>>> import numpy as np
>>> from numpy import linalg as LA
>>> np.set_printoptions(precision=3, suppress=True, linewidth=200, floatmode="fixed")
>>> data = np.array([[1.9, 0.3, -1.3, 0.7],
...     [-0.9, -1.1, -0.1, -1.4],
...     [-0.8, 1.4, 0.8, 0.2]])
>>> data[:, 0] *= 5
>>> data
array([[ 9.500,  0.300, -1.300,  0.700],
       [-4.500, -1.100, -0.100, -1.400],
       [-4.000,  1.400,  0.800,  0.200]])
>>> out = np.array([[-1, 1, -3], [1, -3, 1]])
>>> C = np.kron(out, data)
>>> C
array([[ -9.500,  -0.300,   1.300,  -0.700,   9.500,   0.300,  -1.300,   0.700, -28.500,  -0.900,   3.900,  -2.100],
       [  4.500,   1.100,   0.100,   1.400,  -4.500,  -1.100,  -0.100,  -1.400,  13.500,   3.300,   0.300,   4.200],
       [  4.000,  -1.400,  -0.800,  -0.200,  -4.000,   1.400,   0.800,   0.200,  12.000,  -4.200,  -2.400,  -0.600],
       [  9.500,   0.300,  -1.300,   0.700, -28.500,  -0.900,   3.900,  -2.100,   9.500,   0.300,  -1.300,   0.700],
       [ -4.500,  -1.100,  -0.100,  -1.400,  13.500,   3.300,   0.300,   4.200,  -4.500,  -1.100,  -0.100,  -1.400],
       [ -4.000,   1.400,   0.800,   0.200,  12.000,  -4.200,  -2.400,  -0.600,  -4.000,   1.400,   0.800,   0.200]])
>>> def softmax(z):
...     e = np.exp(z - z.max(axis=-1, keepdims=True))
...     return e / e.sum(axis=-1, keepdims=True)
... 
>>> np.round(softmax(10 * C[1]), 3) + 0
array([0.000, 0.000, 0.000, 0.000, 0.000, 0.000, 0.000, 0.000, 1.000, 0.000, 0.000, 0.000])
>>> att = C @ C.T / np.sqrt(12)
>>> np.round(softmax(att), 3) + 0
array([[1.000, 0.000, 0.000, 0.000, 0.000, 0.000],
       [0.000, 0.000, 0.000, 1.000, 0.000, 0.000],
       [0.000, 0.000, 0.000, 1.000, 0.000, 0.000],
       [0.000, 0.000, 0.000, 1.000, 0.000, 0.000],
       [1.000, 0.000, 0.000, 0.000, 0.000, 0.000],
       [1.000, 0.000, 0.000, 0.000, 0.000, 0.000]])
>>> M = np.load("w.npy")
>>> M
array([[ 0.450, -0.150,  0.150,  0.450],
       [-0.150,  0.050, -0.050, -0.150],
       [ 0.150, -0.050,  0.050,  0.150],
       [ 0.450, -0.150,  0.150,  0.450]])
>>> # symmetric
>>> T = np.stack([M, -2 * M, M[::-1]])
>>> LA.det(T)
array([0.000, 0.000, 0.000])
>>> np.einsum("bij,cij->bc", T, T)
array([[ 1.000, -2.000,  0.800],
       [-2.000,  4.000, -1.600],
       [ 0.800, -1.600,  1.000]])
>>> LA.norm(T, axis=(1, 2))
array([1.000, 2.000, 1.000])
>>> LA.matrix_rank(T)
array([1, 1, 1])
>>> x = np.array([0, 1, 0, 1])
>>> M @ (2 * x)
array([ 0.600, -0.200,  0.200,  0.600])
>>> (M @ x).argmax()
np.int64(0)
>>> M @ np.eye(4)[2]
array([ 0.150, -0.050,  0.050,  0.150])
>>> np.sign((M @ x).round(6))
array([ 1.000, -1.000,  1.000,  1.000])
>>> (M * x).sum(axis=1)
array([ 0.300, -0.100,  0.100,  0.300])
>>> np.zeros(4, 4)
Traceback (most recent call last):
  File "<python-input-27>", line 1, in <module>
    np.zeros(4, 4)
    ~~~~~~~~^^^^^^
TypeError: Cannot interpret '4' as a data type
>>> np.abs(M).max()
np.float64(0.45)
>>> np.allclose(M[:-1].T @ LA.lstsq(M[:-1].T, M[-1])[0], M[-1])
True
>>> try:
...     LA.inv(M)
... except LA.LinAlgError as e:
...     print(repr(e))
... 
LinAlgError('Singular matrix')
>>> np.round(np.trace(LA.pinv(M) @ M), 3)
np.float64(1.0)
>>> np.unique(M.round(6), axis=0).shape
(3, 4)
